$ python -q
>>> import numpy as np
>>> import numpy.linalg as la
>>> np.set_printoptions(precision=1, suppress=True, linewidth=160)
>>> E = np.array([[-1.0, -0.1, -0.1, -1.4, -0.4, -1.9],
...     [0.2, -0.9, 1.6, -1.8, -2.0, 1.6],
...     [0.7, -0.8, -1.4, -1.5, 2.3, -0.4],
...     [-0.2, -1.0, -0.9, -1.0, 1.0, -0.6],
...     [-1.9, -1.0, -0.4, 0.3, -1.6, -0.4],
...     [1.2, 1.5, 2.3, -0.8, -0.5, -1.0],
...     [-0.6, 0.5, -1.7, -1.3, 0.4, -0.2],
...     [-0.7, 0.9, -1.1, 0.3, -0.6, 0.3],
...     [-0.1, -0.3, 1.5, -0.4, 0.8, 0.9],
...     [-1.1, 1.7, -0.5, 2.2, 1.0, -0.2],
...     [0.1, -1.8, 0.8, 0.7, -2.5, -1.1],
...     [0.6, 1.1, -0.4, 0.2, 1.0, -1.2],
...     [0.3, -0.2, 0.9, 0.4, 0.2, 1.1]])
>>> E[:, 3] *= 5
>>> print(E)
[[-1.  -0.1 -0.1 -7.  -0.4 -1.9]
 [ 0.2 -0.9  1.6 -9.  -2.   1.6]
 [ 0.7 -0.8 -1.4 -7.5  2.3 -0.4]
 [-0.2 -1.  -0.9 -5.   1.  -0.6]
 [-1.9 -1.  -0.4  1.5 -1.6 -0.4]
 [ 1.2  1.5  2.3 -4.  -0.5 -1. ]
 [-0.6  0.5 -1.7 -6.5  0.4 -0.2]
 [-0.7  0.9 -1.1  1.5 -0.6  0.3]
 [-0.1 -0.3  1.5 -2.   0.8  0.9]
 [-1.1  1.7 -0.5 11.   1.  -0.2]
 [ 0.1 -1.8  0.8  3.5 -2.5 -1.1]
 [ 0.6  1.1 -0.4  1.   1.  -1.2]
 [ 0.3 -0.2  0.9  2.   0.2  1.1]]
>>> vec = np.array([0, 3, 1, 2, 3, 1])
>>> target = E @ vec
>>> print(np.round(la.pinv(E) @ E, 1) + 0)
[[1. 0. 0. 0. 0. 0.]
 [0. 1. 0. 0. 0. 0.]
 [0. 0. 1. 0. 0. 0.]
 [0. 0. 0. 1. 0. 0.]
 [0. 0. 0. 0. 1. 0.]
 [0. 0. 0. 0. 0. 1.]]
>>> print(np.round(la.lstsq(E, target)[0], 1) + 0)
[0. 3. 1. 2. 3. 1.]
>>> rng = np.random.default_rng(1939)
>>> target = target + 0.3 * rng.normal(size=13)
>>> print(target.round(1) + 0)
[-17.6 -23.5 -12.3 -11.4  -5.   -3.5 -12.    3.    0.   29.   -6.4   6.6   6. ]
>>> c, *_ = la.lstsq(E, target)
>>> print([round(float(la.norm(la.solve(E.T @ E + lam * np.eye(6), E.T @ target))), 2) for lam in (0, 1, 10, 100)])
[4.89, 4.63, 3.52, 1.89]
>>> print(np.round(E.T @ (target - E @ c), 1) + 0)
[0. 0. 0. 0. 0. 0.]
>>> data = np.loadtxt("sample12.csv", delimiter=",")
>>> print(data)
[[ 4.  5.  6.  7.  8.]
 [ 9. 10. 11. 12. 13.]
 [14. 15. 16. 17. 18.]
 [19. 20. 21. 22. 23.]]
>>> Uu, sv = la.svd(data)
Traceback (most recent call last):
  File "<python-input-18>", line 1, in <module>
    Uu, sv = la.svd(data)
    ^^^^^^
ValueError: too many values to unpack (expected 2)
>>> Uu, sv, Vh = la.svd(data, full_matrices=False)
>>> print(sv.round(1) + 0)
[65.6  2.4  0.   0. ]
>>> print(np.abs(Uu[:, 0]).round(6).argmax())
3
>>> J = np.diag(10 * np.array([0, 1, 2, 2, 0, 2, 2])) + np.array([[4, 8, 4, -9, 1, 9, -9],
...     [7, -8, 5, -1, 3, -4, 4],
...     [-4, 8, -8, 7, -4, 7, -3],
...     [-3, 8, 8, 0, -6, 4, -5],
...     [3, 5, 0, 7, -5, -1, 5],
...     [-4, -8, 9, -9, 6, 2, 2],
...     [3, -8, -9, 4, 4, 6, 7]])
>>> print(J)
[[ 4  8  4 -9  1  9 -9]
 [ 7  2  5 -1  3 -4  4]
 [-4  8 12  7 -4  7 -3]
 [-3  8  8 20 -6  4 -5]
 [ 3  5  0  7 -5 -1  5]
 [-4 -8  9 -9  6 22  2]
 [ 3 -8 -9  4  4  6 27]]
>>> idx = rng.permutation(7)
>>> B = J[:, idx] * rng.choice([-1, 1], 7)
>>> print(B)
[[  1  -8   9   4   9   4   9]
 [  3  -2  -4   5  -4   7   1]
 [ -4  -8   3  12   7  -4  -7]
 [ -6  -8   5   8   4  -3 -20]
 [ -5  -5  -5   0  -1   3  -7]
 [  6   8  -2   9  22  -4   9]
 [  4   8 -27  -9   6   3  -4]]
>>> Uu, _, Vh = la.svd(J.T @ B)
>>> print(idx)
[4 1 6 2 5 0 3]
>>> print(np.round(Uu @ Vh, 1) + 0)
[[ 0.  0.  0.  0.  0.  1.  0.]
 [ 0. -1.  0.  0.  0.  0.  0.]
 [ 0.  0.  0.  1.  0.  0.  0.]
 [ 0.  0.  0.  0.  0.  0. -1.]
 [ 1.  0.  0.  0.  0.  0.  0.]
 [ 0.  0.  0.  0.  1.  0.  0.]
 [ 0.  0. -1.  0.  0.  0.  0.]]
>>> print(np.round(la.lstsq(J, B)[0], 1) + 0)
[[ 0.  0.  0.  0.  0.  1.  0.]
 [ 0. -1.  0.  0.  0.  0.  0.]
 [ 0.  0.  0.  1.  0.  0.  0.]
 [ 0.  0.  0.  0.  0.  0. -1.]
 [ 1.  0.  0.  0.  0.  0.  0.]
 [ 0.  0.  0.  0.  1.  0.  0.]
 [ 0.  0. -1.  0.  0.  0.  0.]]
>>> B = np.array([[1, 2, 1, 1, 3, 2, 3, 1, 2, 1, 2, 2, 0],
...     [3, 3, 2, 1, 2, 3, 0, 1, 1, 1, 2, 3, 0],
...     [0, 1, 0, 0, 2, 1, 1, 2, 3, 0, 1, 2, 3]])
>>> W0 = B.T @ B
>>> print(W0)
[[10 11  7  4  9 11  3  4  5  4  8 11  0]
 [11 14  8  5 14 14  7  7 10  5 11 15  3]
 [ 7  8  5  3  7  8  3  3  4  3  6  8  0]
 [ 4  5  3  2  5  5  3  2  3  2  4  5  0]
 [ 9 14  7  5 17 14 11  9 14  5 12 16  6]
 [11 14  8  5 14 14  7  7 10  5 11 15  3]
 [ 3  7  3  3 11  7 10  5  9  3  7  8  3]
 [ 4  7  3  2  9  7  5  6  9  2  6  9  6]
 [ 5 10  4  3 14 10  9  9 14  3  9 13  9]
 [ 4  5  3  2  5  5  3  2  3  2  4  5  0]
 [ 8 11  6  4 12 11  7  6  9  4  9 12  3]
 [11 15  8  5 16 15  8  9 13  5 12 17  6]
 [ 0  3  0  0  6  3  3  6  9  0  3  6  9]]
>>> Uu, sv, Vh = la.svd(data)
>>> vecs = Vh[:(sv > 1e-8).sum()]
>>> vec = data[0] + 5 * data[2] + rng.integers(2) * np.eye(5)[1]
>>> print(vec)
[74. 80. 86. 92. 98.]
>>> print(np.diag(vecs.T @ vecs))
[0.6 0.3 0.2 0.3 0.6]
>>> print(np.round(la.norm(vec - vecs.T @ vecs @ vec), 1))
0.0
>>> vals, vecs = la.eigh(W0)
>>> vec = np.array([-2, 4, 4, -2, 3, 5, 9, 5, -1, -4, 1, -7, -7])
>>> print(np.abs(W0).sum(axis=1).max(), round(np.abs(vals).max(), 1))
140 103.6
>>> print(np.round(la.eigvalsh(W0[1:, 1:]), 1) + 0)
[ 0.   0.   0.   0.   0.   0.   0.   0.   0.   6.5 15.2 97.3]
>>> print(np.round(vec @ W0 @ vec / (vec @ vec), 1), round(vals[0], 1), round(float(vals[-1]), 1))
6.4 -0.0 103.6
>>> print(vec @ W0 @ vec)
1886
>>> X = np.load("w.npy")
>>> print(X.round(1) + 0)
[[ 0.8 -0.8 -0.8  1.8 -0.2  1.2  1.3  0.  -0.7  0.3  0.5  0.2]
 [ 0.5 -0.4 -0.9 -1.  -1.3 -1.1  0.4  0.4 -0.4  0.2  0.7  1.7]
 [ 1.5  0.3  1.6 -0.6 -0.6  1.1  0.4  0.1  0.6  0.8  0.8 -0.7]
 [-0.2  0.2  1.6 -0.3  0.5 -0.9  0.2  1.2  0.3  1.  -0.7  1.4]
 [ 1.1 -0.4  0.9  0.6 -0.8  0.4 -1.1 -0.1 -0.1  0.6  1.5  1.4]
 [-1.   0.5  0.   1.3  0.1 -0.3 -0.7  0.4  1.8 -0.6  0.4  1.3]
 [-1.   0.2  0.3  1.9  0.4 -0.7  1.1  1.  -0.6  1.  -0.1 -0.1]
 [ 0.8  1.3 -1.3 -1.5 -0.6 -0.8  0.1  0.4  0.4 -1.  -0.3 -0.2]
 [ 0.4 -0.5  0.3  1.3  0.5  0.9  1.6  1.2 -0.6  0.5  0.8 -0.6]
 [-1.   0.1 -0.3  1.6 -1.3 -0.1 -0.2 -1.3 -0.4 -0.8  0.6  0.9]
 [ 2.5 -0.3  0.4  0.1  0.5 -0.3 -0.2 -1.  -0.4  0.  -0.3  1. ]
 [ 1.5 -0.1 -0.7  1.  -1.   0.7  0.6 -0.3  1.7  0.1 -0.7  0.1]
 [-0.5 -0.4  2.1  0.5  0.1 -0.6 -0.3 -1.2 -1.  -0.8  0.5 -0.1]
 [-0.1  0.6 -0.2 -0.2  1.9  0.3 -0.2 -1.4 -0.6  0.8  0.8 -1.1]
 [-0.5 -1.   1.3 -0.4 -0.8  0.2 -1.1  0.3  0.1  0.5 -1.9 -0.2]
 [-0.3 -1.3 -1.   0.3 -0.6 -1.4  0.3 -0.6 -1.1 -0.7 -1.1 -0.6]
 [-0.8  0.3  1.3 -0.4 -0.4 -0.6 -1.3 -0.8 -0.2  0.3  0.   1.8]
 [-0.7  0.9 -0.3 -0.1  2.  -0.1  0.2 -0.5 -0.3 -0.9 -1.   1.2]
 [-0.1 -0.5 -0.8  0.1  1.6  0.  -0.8 -1.3 -1.1 -0.3 -1.  -1. ]
 [-0.8  0.6  0.1  0.8 -2.  -0.6  0.2  0.9  0.1  0.   1.2  0.9]
 [ 0.5  0.1  0.8  0.2 -1.6 -0.7 -1.   0.2  0.  -1.6  1.2  0.1]
 [-0.7 -1.4  0.4 -1.4 -0.9  1.   0.7 -0.8  0.  -0.4  0.4  1. ]
 [ 1.2  1.1  0.3 -0.4 -0.6  0.2 -1.1 -0.6 -0.2  0.8 -1.5 -1. ]
 [ 0.   1.7 -0.8 -0.4 -0.1  1.1 -0.5 -0.3  0.3 -1.  -0.8 -1.5]
 [ 0.5 -0.3  1.5 -1.7  0.   0.2 -1.   0.5  0.3  0.2  1.2 -0.9]
 [ 1.  -0.4  1.1  1.  -0.6 -0.1  0.3 -0.1 -0.3 -2.1 -0.7 -0.1]
 [ 0.4  1.8 -0.5 -0.9 -0.2 -0.7  1.  -0.4  0.9 -1.3  0.2  0.7]
 [ 0.5 -1.4  0.5 -0.8  0.9 -0.8 -0.5 -0.3  1.7  0.6 -0.8  0.5]
 [ 1.3 -0.1 -0.3  0.6 -1.8 -1.1 -0.7 -0.7 -0.8  0.2 -0.2  0.9]
 [-0.2  0.5  0.2  1.2 -1.  -0.2  1.1  1.8  0.   0.9 -0.9  0.5]
 [-0.3  0.1  0.7 -0.7  1.4 -0.2 -0.7 -0.4 -2.3 -0.1 -0.1  0.4]]
>>> idx = X[:, 5] > np.median(X[:, 5])
>>> u = X[idx].mean(axis=0) - X[~idx].mean(axis=0)
>>> print(((X - X.mean(axis=0)) @ u > 0).astype(int))
[1 0 1 0 0 0 0 0 1 0 1 1 1 1 1 0 0 0 1 0 0 1 1 1 1 1 0 0 0 0 1]
>>> print(u.round(1) + 0)
[ 0.2 -0.2  0.   0.1  0.3  1.1  0.  -0.4  0.   0.1  0.  -0.8]
>>> print(np.argsort(-np.abs(u).round(6), kind="stable"))
[ 5 11  7  4  0  1  3  9 10  2  8  6]
>>> t3 = X.reshape(31, 2, -1)
>>> print(t3.shape)
(31, 2, 6)
>>> print(np.round(np.swapaxes(t3, 1, 2)[24], 1) + 0)
[[ 0.5 -1. ]
 [-0.3  0.5]
 [ 1.5  0.3]
 [-1.7  0.2]
 [ 0.   1.2]
 [ 0.2 -0.9]]
>>> Z = X[[30, 0]].astype(float)
>>> for _ in range(7):
...     idx = la.norm(X[:, None] - Z, axis=-1).argmin(axis=1)
...     Z = np.array([X[idx == j].mean(axis=0) for j in range(2)])
... 
>>> print(idx)
[1 1 1 0 1 1 1 0 1 1 0 1 0 0 0 0 0 0 0 1 1 1 0 0 0 1 0 0 1 1 0]
>>> print(np.bincount(idx))
[16 15]
>>> F = np.load("out7.npy")
>>> print(F)
[[ 0 -5 -5 -2  2 -3 -3  0  5  3]
 [ 5  0 -3  0  0  1  2 -1 -5  0]
 [ 5  3  0  1 -1 -2  0 -2 -5  0]
 [ 2  0 -1  0 -2 -3 -1 -1  3  0]
 [-2  0  1  2  0  3  0 -1 -1  2]
 [ 3 -1  2  3 -3  0 -2  2  0  4]
 [ 3 -2  0  1  0  2  0 -1 -1 -3]
 [ 0  1  2  1  1 -2  1  0 -2  2]
 [-5  5  5 -3  1  0  1  2  0  1]
 [-3  0  0  0 -2 -4  3 -2 -1  0]]
>>> rank = la.matrix_rank(data)
>>> print(rank)
2
>>> N = la.svd(data)[2][rank:].T
>>> print([int(la.matrix_rank(np.delete(data, i, axis=0))) for i in range(4)])
[2, 2, 2, 2]
>>> print(np.round(data @ N, 1) + 0)
[[0. 0. 0.]
 [0. 0. 0.]
 [0. 0. 0.]
 [0. 0. 0.]]
>>> print([int(la.matrix_rank(data[:, :j + 1])) for j in range(5)])
[1, 2, 2, 2, 2]
>>> print([int(la.matrix_rank(data[:i])) for i in range(1, len(data) + 1)])
[1, 2, 2, 2]
>>> B = F / la.norm(F, axis=1, keepdims=True)
>>> C2 = B @ B.T
>>> print(round(float(np.degrees(np.arccos(np.clip(C2[6, 0], -1, 1)))), 1))
102.3
>>> print(C2[6].round(1) + 0)
[-0.2  0.5  0.3 -0.1 -0.1  0.   1.  -0.4 -0.6 -0.4]
>>> print(np.argwhere(np.triu(np.abs(C2) > 0.95, 1)))
[]
>>> vec = np.array([0, 1, 1, -3, 3, 0, -3, 2, 3, 0])
>>> print(vec @ F @ vec)
0
>>> print(np.round(la.eigvals(F).real, 1) + 0)
[0. 0. 0. 0. 0. 0. 0. 0. 0. 0.]
>>> q = la.solve(np.eye(10) - F, np.eye(10) + F)
>>> print(np.round(q @ q.T, 1) + 0)
[[1. 0. 0. 0. 0. 0. 0. 0. 0. 0.]
 [0. 1. 0. 0. 0. 0. 0. 0. 0. 0.]
 [0. 0. 1. 0. 0. 0. 0. 0. 0. 0.]
 [0. 0. 0. 1. 0. 0. 0. 0. 0. 0.]
 [0. 0. 0. 0. 1. 0. 0. 0. 0. 0.]
 [0. 0. 0. 0. 0. 1. 0. 0. 0. 0.]
 [0. 0. 0. 0. 0. 0. 1. 0. 0. 0.]
 [0. 0. 0. 0. 0. 0. 0. 1. 0. 0.]
 [0. 0. 0. 0. 0. 0. 0. 0. 1. 0.]
 [0. 0. 0. 0. 0. 0. 0. 0. 0. 1.]]
>>> print(np.round(la.det(q), 1))
1.0
>>> q, Rm = la.qr(F)
>>> print(np.trace(q @ q.T))
10.0
>>> print(np.abs(np.diag(Rm)))
[10.5  7.9  5.   3.5  3.8  6.   4.1  2.5  2.6  3.3]
>>> print(np.allclose(Rm.T @ Rm, F.T @ F))
True
>>> print(q.round(1) + 0)
[[ 0.   0.6  0.3  0.3 -0.1  0.3  0.3  0.   0.4  0.3]
 [-0.5 -0.1  0.4  0.  -0.1 -0.3 -0.4 -0.3  0.1  0.5]
 [-0.5 -0.5  0.2 -0.1  0.   0.3  0.3  0.3  0.4 -0.2]
 [-0.2  0.   0.1  0.   0.5  0.1  0.2  0.3 -0.6  0.4]
 [ 0.2  0.  -0.1 -0.6 -0.3 -0.2  0.2  0.3  0.2  0.5]
 [-0.3  0.1 -0.7  0.   0.4  0.   0.2 -0.4  0.3  0.2]
 [-0.3  0.2 -0.4  0.3 -0.1 -0.2 -0.4  0.6  0.1  0. ]
 [ 0.  -0.1 -0.3 -0.1 -0.4  0.7 -0.3 -0.2 -0.3  0.2]
 [ 0.5 -0.5 -0.1  0.5  0.1  0.   0.   0.1  0.2  0.4]
 [ 0.3  0.1  0.1 -0.3  0.6  0.3 -0.5  0.1  0.3  0. ]]
>>> print(np.round(abs(Rm[0, 0]), 1), np.round(la.norm(F[:, 0]), 1))
10.5 10.5
>>> print(np.round(q @ Rm, 1) + 0)
[[ 0. -5. -5. -2.  2. -3. -3.  0.  5.  3.]
 [ 5.  0. -3.  0.  0.  1.  2. -1. -5.  0.]
 [ 5.  3.  0.  1. -1. -2.  0. -2. -5.  0.]
 [ 2.  0. -1.  0. -2. -3. -1. -1.  3.  0.]
 [-2.  0.  1.  2.  0.  3.  0. -1. -1.  2.]
 [ 3. -1.  2.  3. -3.  0. -2.  2.  0.  4.]
 [ 3. -2.  0.  1.  0.  2.  0. -1. -1. -3.]
 [ 0.  1.  2.  1.  1. -2.  1.  0. -2.  2.]
 [-5.  5.  5. -3.  1.  0.  1.  2.  0.  1.]
 [-3.  0.  0.  0. -2. -4.  3. -2. -1.  0.]]
>>> print(np.round(q.T @ q, 1) + 0)
[[1. 0. 0. 0. 0. 0. 0. 0. 0. 0.]
 [0. 1. 0. 0. 0. 0. 0. 0. 0. 0.]
 [0. 0. 1. 0. 0. 0. 0. 0. 0. 0.]
 [0. 0. 0. 1. 0. 0. 0. 0. 0. 0.]
 [0. 0. 0. 0. 1. 0. 0. 0. 0. 0.]
 [0. 0. 0. 0. 0. 1. 0. 0. 0. 0.]
 [0. 0. 0. 0. 0. 0. 1. 0. 0. 0.]
 [0. 0. 0. 0. 0. 0. 0. 1. 0. 0.]
 [0. 0. 0. 0. 0. 0. 0. 0. 1. 0.]
 [0. 0. 0. 0. 0. 0. 0. 0. 0. 1.]]
>>> u = np.array([1, 1, 3, 2, 1, 0, 2, 3, 1, 2])
>>> B = F + np.outer(u, np.eye(10)[0])
>>> print(la.matrix_rank(la.inv(B) - la.inv(F), tol=1e-8))
1
>>> print(la.matrix_rank(B - F))
1
>>> u = np.array([2, 1, 0, 0, 0, -1, 2, 3, -2, -1, -2, 2])
>>> M = np.array([np.roll(u, i) for i in range(12)])
>>> print(M)
[[ 2  1  0  0  0 -1  2  3 -2 -1 -2  2]
 [ 2  2  1  0  0  0 -1  2  3 -2 -1 -2]
 [-2  2  2  1  0  0  0 -1  2  3 -2 -1]
 [-1 -2  2  2  1  0  0  0 -1  2  3 -2]
 [-2 -1 -2  2  2  1  0  0  0 -1  2  3]
 [ 3 -2 -1 -2  2  2  1  0  0  0 -1  2]
 [ 2  3 -2 -1 -2  2  2  1  0  0  0 -1]
 [-1  2  3 -2 -1 -2  2  2  1  0  0  0]
 [ 0 -1  2  3 -2 -1 -2  2  2  1  0  0]
 [ 0  0 -1  2  3 -2 -1 -2  2  2  1  0]
 [ 0  0  0 -1  2  3 -2 -1 -2  2  2  1]
 [ 1  0  0  0 -1  2  3 -2 -1 -2  2  2]]
>>> B = M[0, 0] * M[1:] - np.outer(M[1:, 0], M[0])
>>> print(B)
[[ 0  2  2  0  0  2 -6 -2 10 -2  2 -8]
 [ 0  6  4  2  0 -2  4  4  0  4 -8  2]
 [ 0 -3  4  4  2 -1  2  3 -4  3  4 -2]
 [ 0  0 -4  4  4  0  4  6 -4 -4  0 10]
 [ 0 -7 -2 -4  4  7 -4 -9  6  3  4 -2]
 [ 0  4 -4 -2 -4  6  0 -4  4  2  4 -6]
 [ 0  5  6 -4 -2 -5  6  7  0 -1 -2  2]
 [ 0 -2  4  6 -4 -2 -4  4  4  2  0  0]
 [ 0  0 -2  4  6 -4 -2 -4  4  4  2  0]
 [ 0  0  0 -2  4  6 -4 -2 -4  4  4  2]
 [ 0 -1  0  0 -2  5  4 -7  0 -3  6  2]]
>>> print(la.matrix_rank(B), la.matrix_rank(M))
11 12
